$ python -q
>>> import numpy as np
>>> np.set_printoptions(precision=2, suppress=True, linewidth=100, sign=" ")
>>> A2 = np.array([[6, 6], [-4, -1]])
>>> basis = np.array([[1, -5, -3], [1, 3, 0], [5, 1, -1]])
>>> data = np.kron(A2, basis)
>>> data
array([[  6, -30, -18,   6, -30, -18],
       [  6,  18,   0,   6,  18,   0],
       [ 30,   6,  -6,  30,   6,  -6],
       [ -4,  20,  12,  -1,   5,   3],
       [ -4, -12,   0,  -1,  -3,   0],
       [-20,  -4,   4,  -5,  -1,   1]])
>>> Uu, s, Vt = np.linalg.svd(data, full_matrices=False)
>>> np.allclose(Uu * s @ Vt, data)
True
>>> Uu.shape, s.shape, Vt.shape
((6, 6), (6,), (6, 6))
>>> s / s[0]
array([ 1.  ,  0.85,  0.21,  0.18,  0.15,  0.03])
>>> np.round(Vt @ Vt.T, 2) + 0
array([[ 1.,  0.,  0.,  0.,  0.,  0.],
       [ 0.,  1.,  0.,  0.,  0.,  0.],
       [ 0.,  0.,  1.,  0.,  0.,  0.],
       [ 0.,  0.,  0.,  1.,  0.,  0.],
       [ 0.,  0.,  0.,  0.,  1.,  0.],
       [ 0.,  0.,  0.,  0.,  0.,  1.]])
>>> np.round(Uu.T @ Uu, 2) + 0
array([[ 1.,  0.,  0.,  0.,  0.,  0.],
       [ 0.,  1.,  0.,  0.,  0.,  0.],
       [ 0.,  0.,  1.,  0.,  0.,  0.],
       [ 0.,  0.,  0.,  1.,  0.,  0.],
       [ 0.,  0.,  0.,  0.,  1.,  0.],
       [ 0.,  0.,  0.,  0.,  0.,  1.]])
>>> np.round(np.sqrt((s ** 2).sum()), 2), round(float(np.linalg.norm(data)), 2)
(np.float64(80.05), 80.05)
>>> np.cumsum(s ** 2) / np.sum(s ** 2)
array([ 0.55,  0.94,  0.97,  0.99,  1.  ,  1.  ])
>>> np.abs(Vt[0])
array([ 0.03,  0.7 ,  0.32,  0.03,  0.58,  0.27])
>>> s
array([ 59.31,  50.36,  12.53,  10.64,   8.95,   1.89])
>>> (s > 1e-8).sum()
np.int64(6)
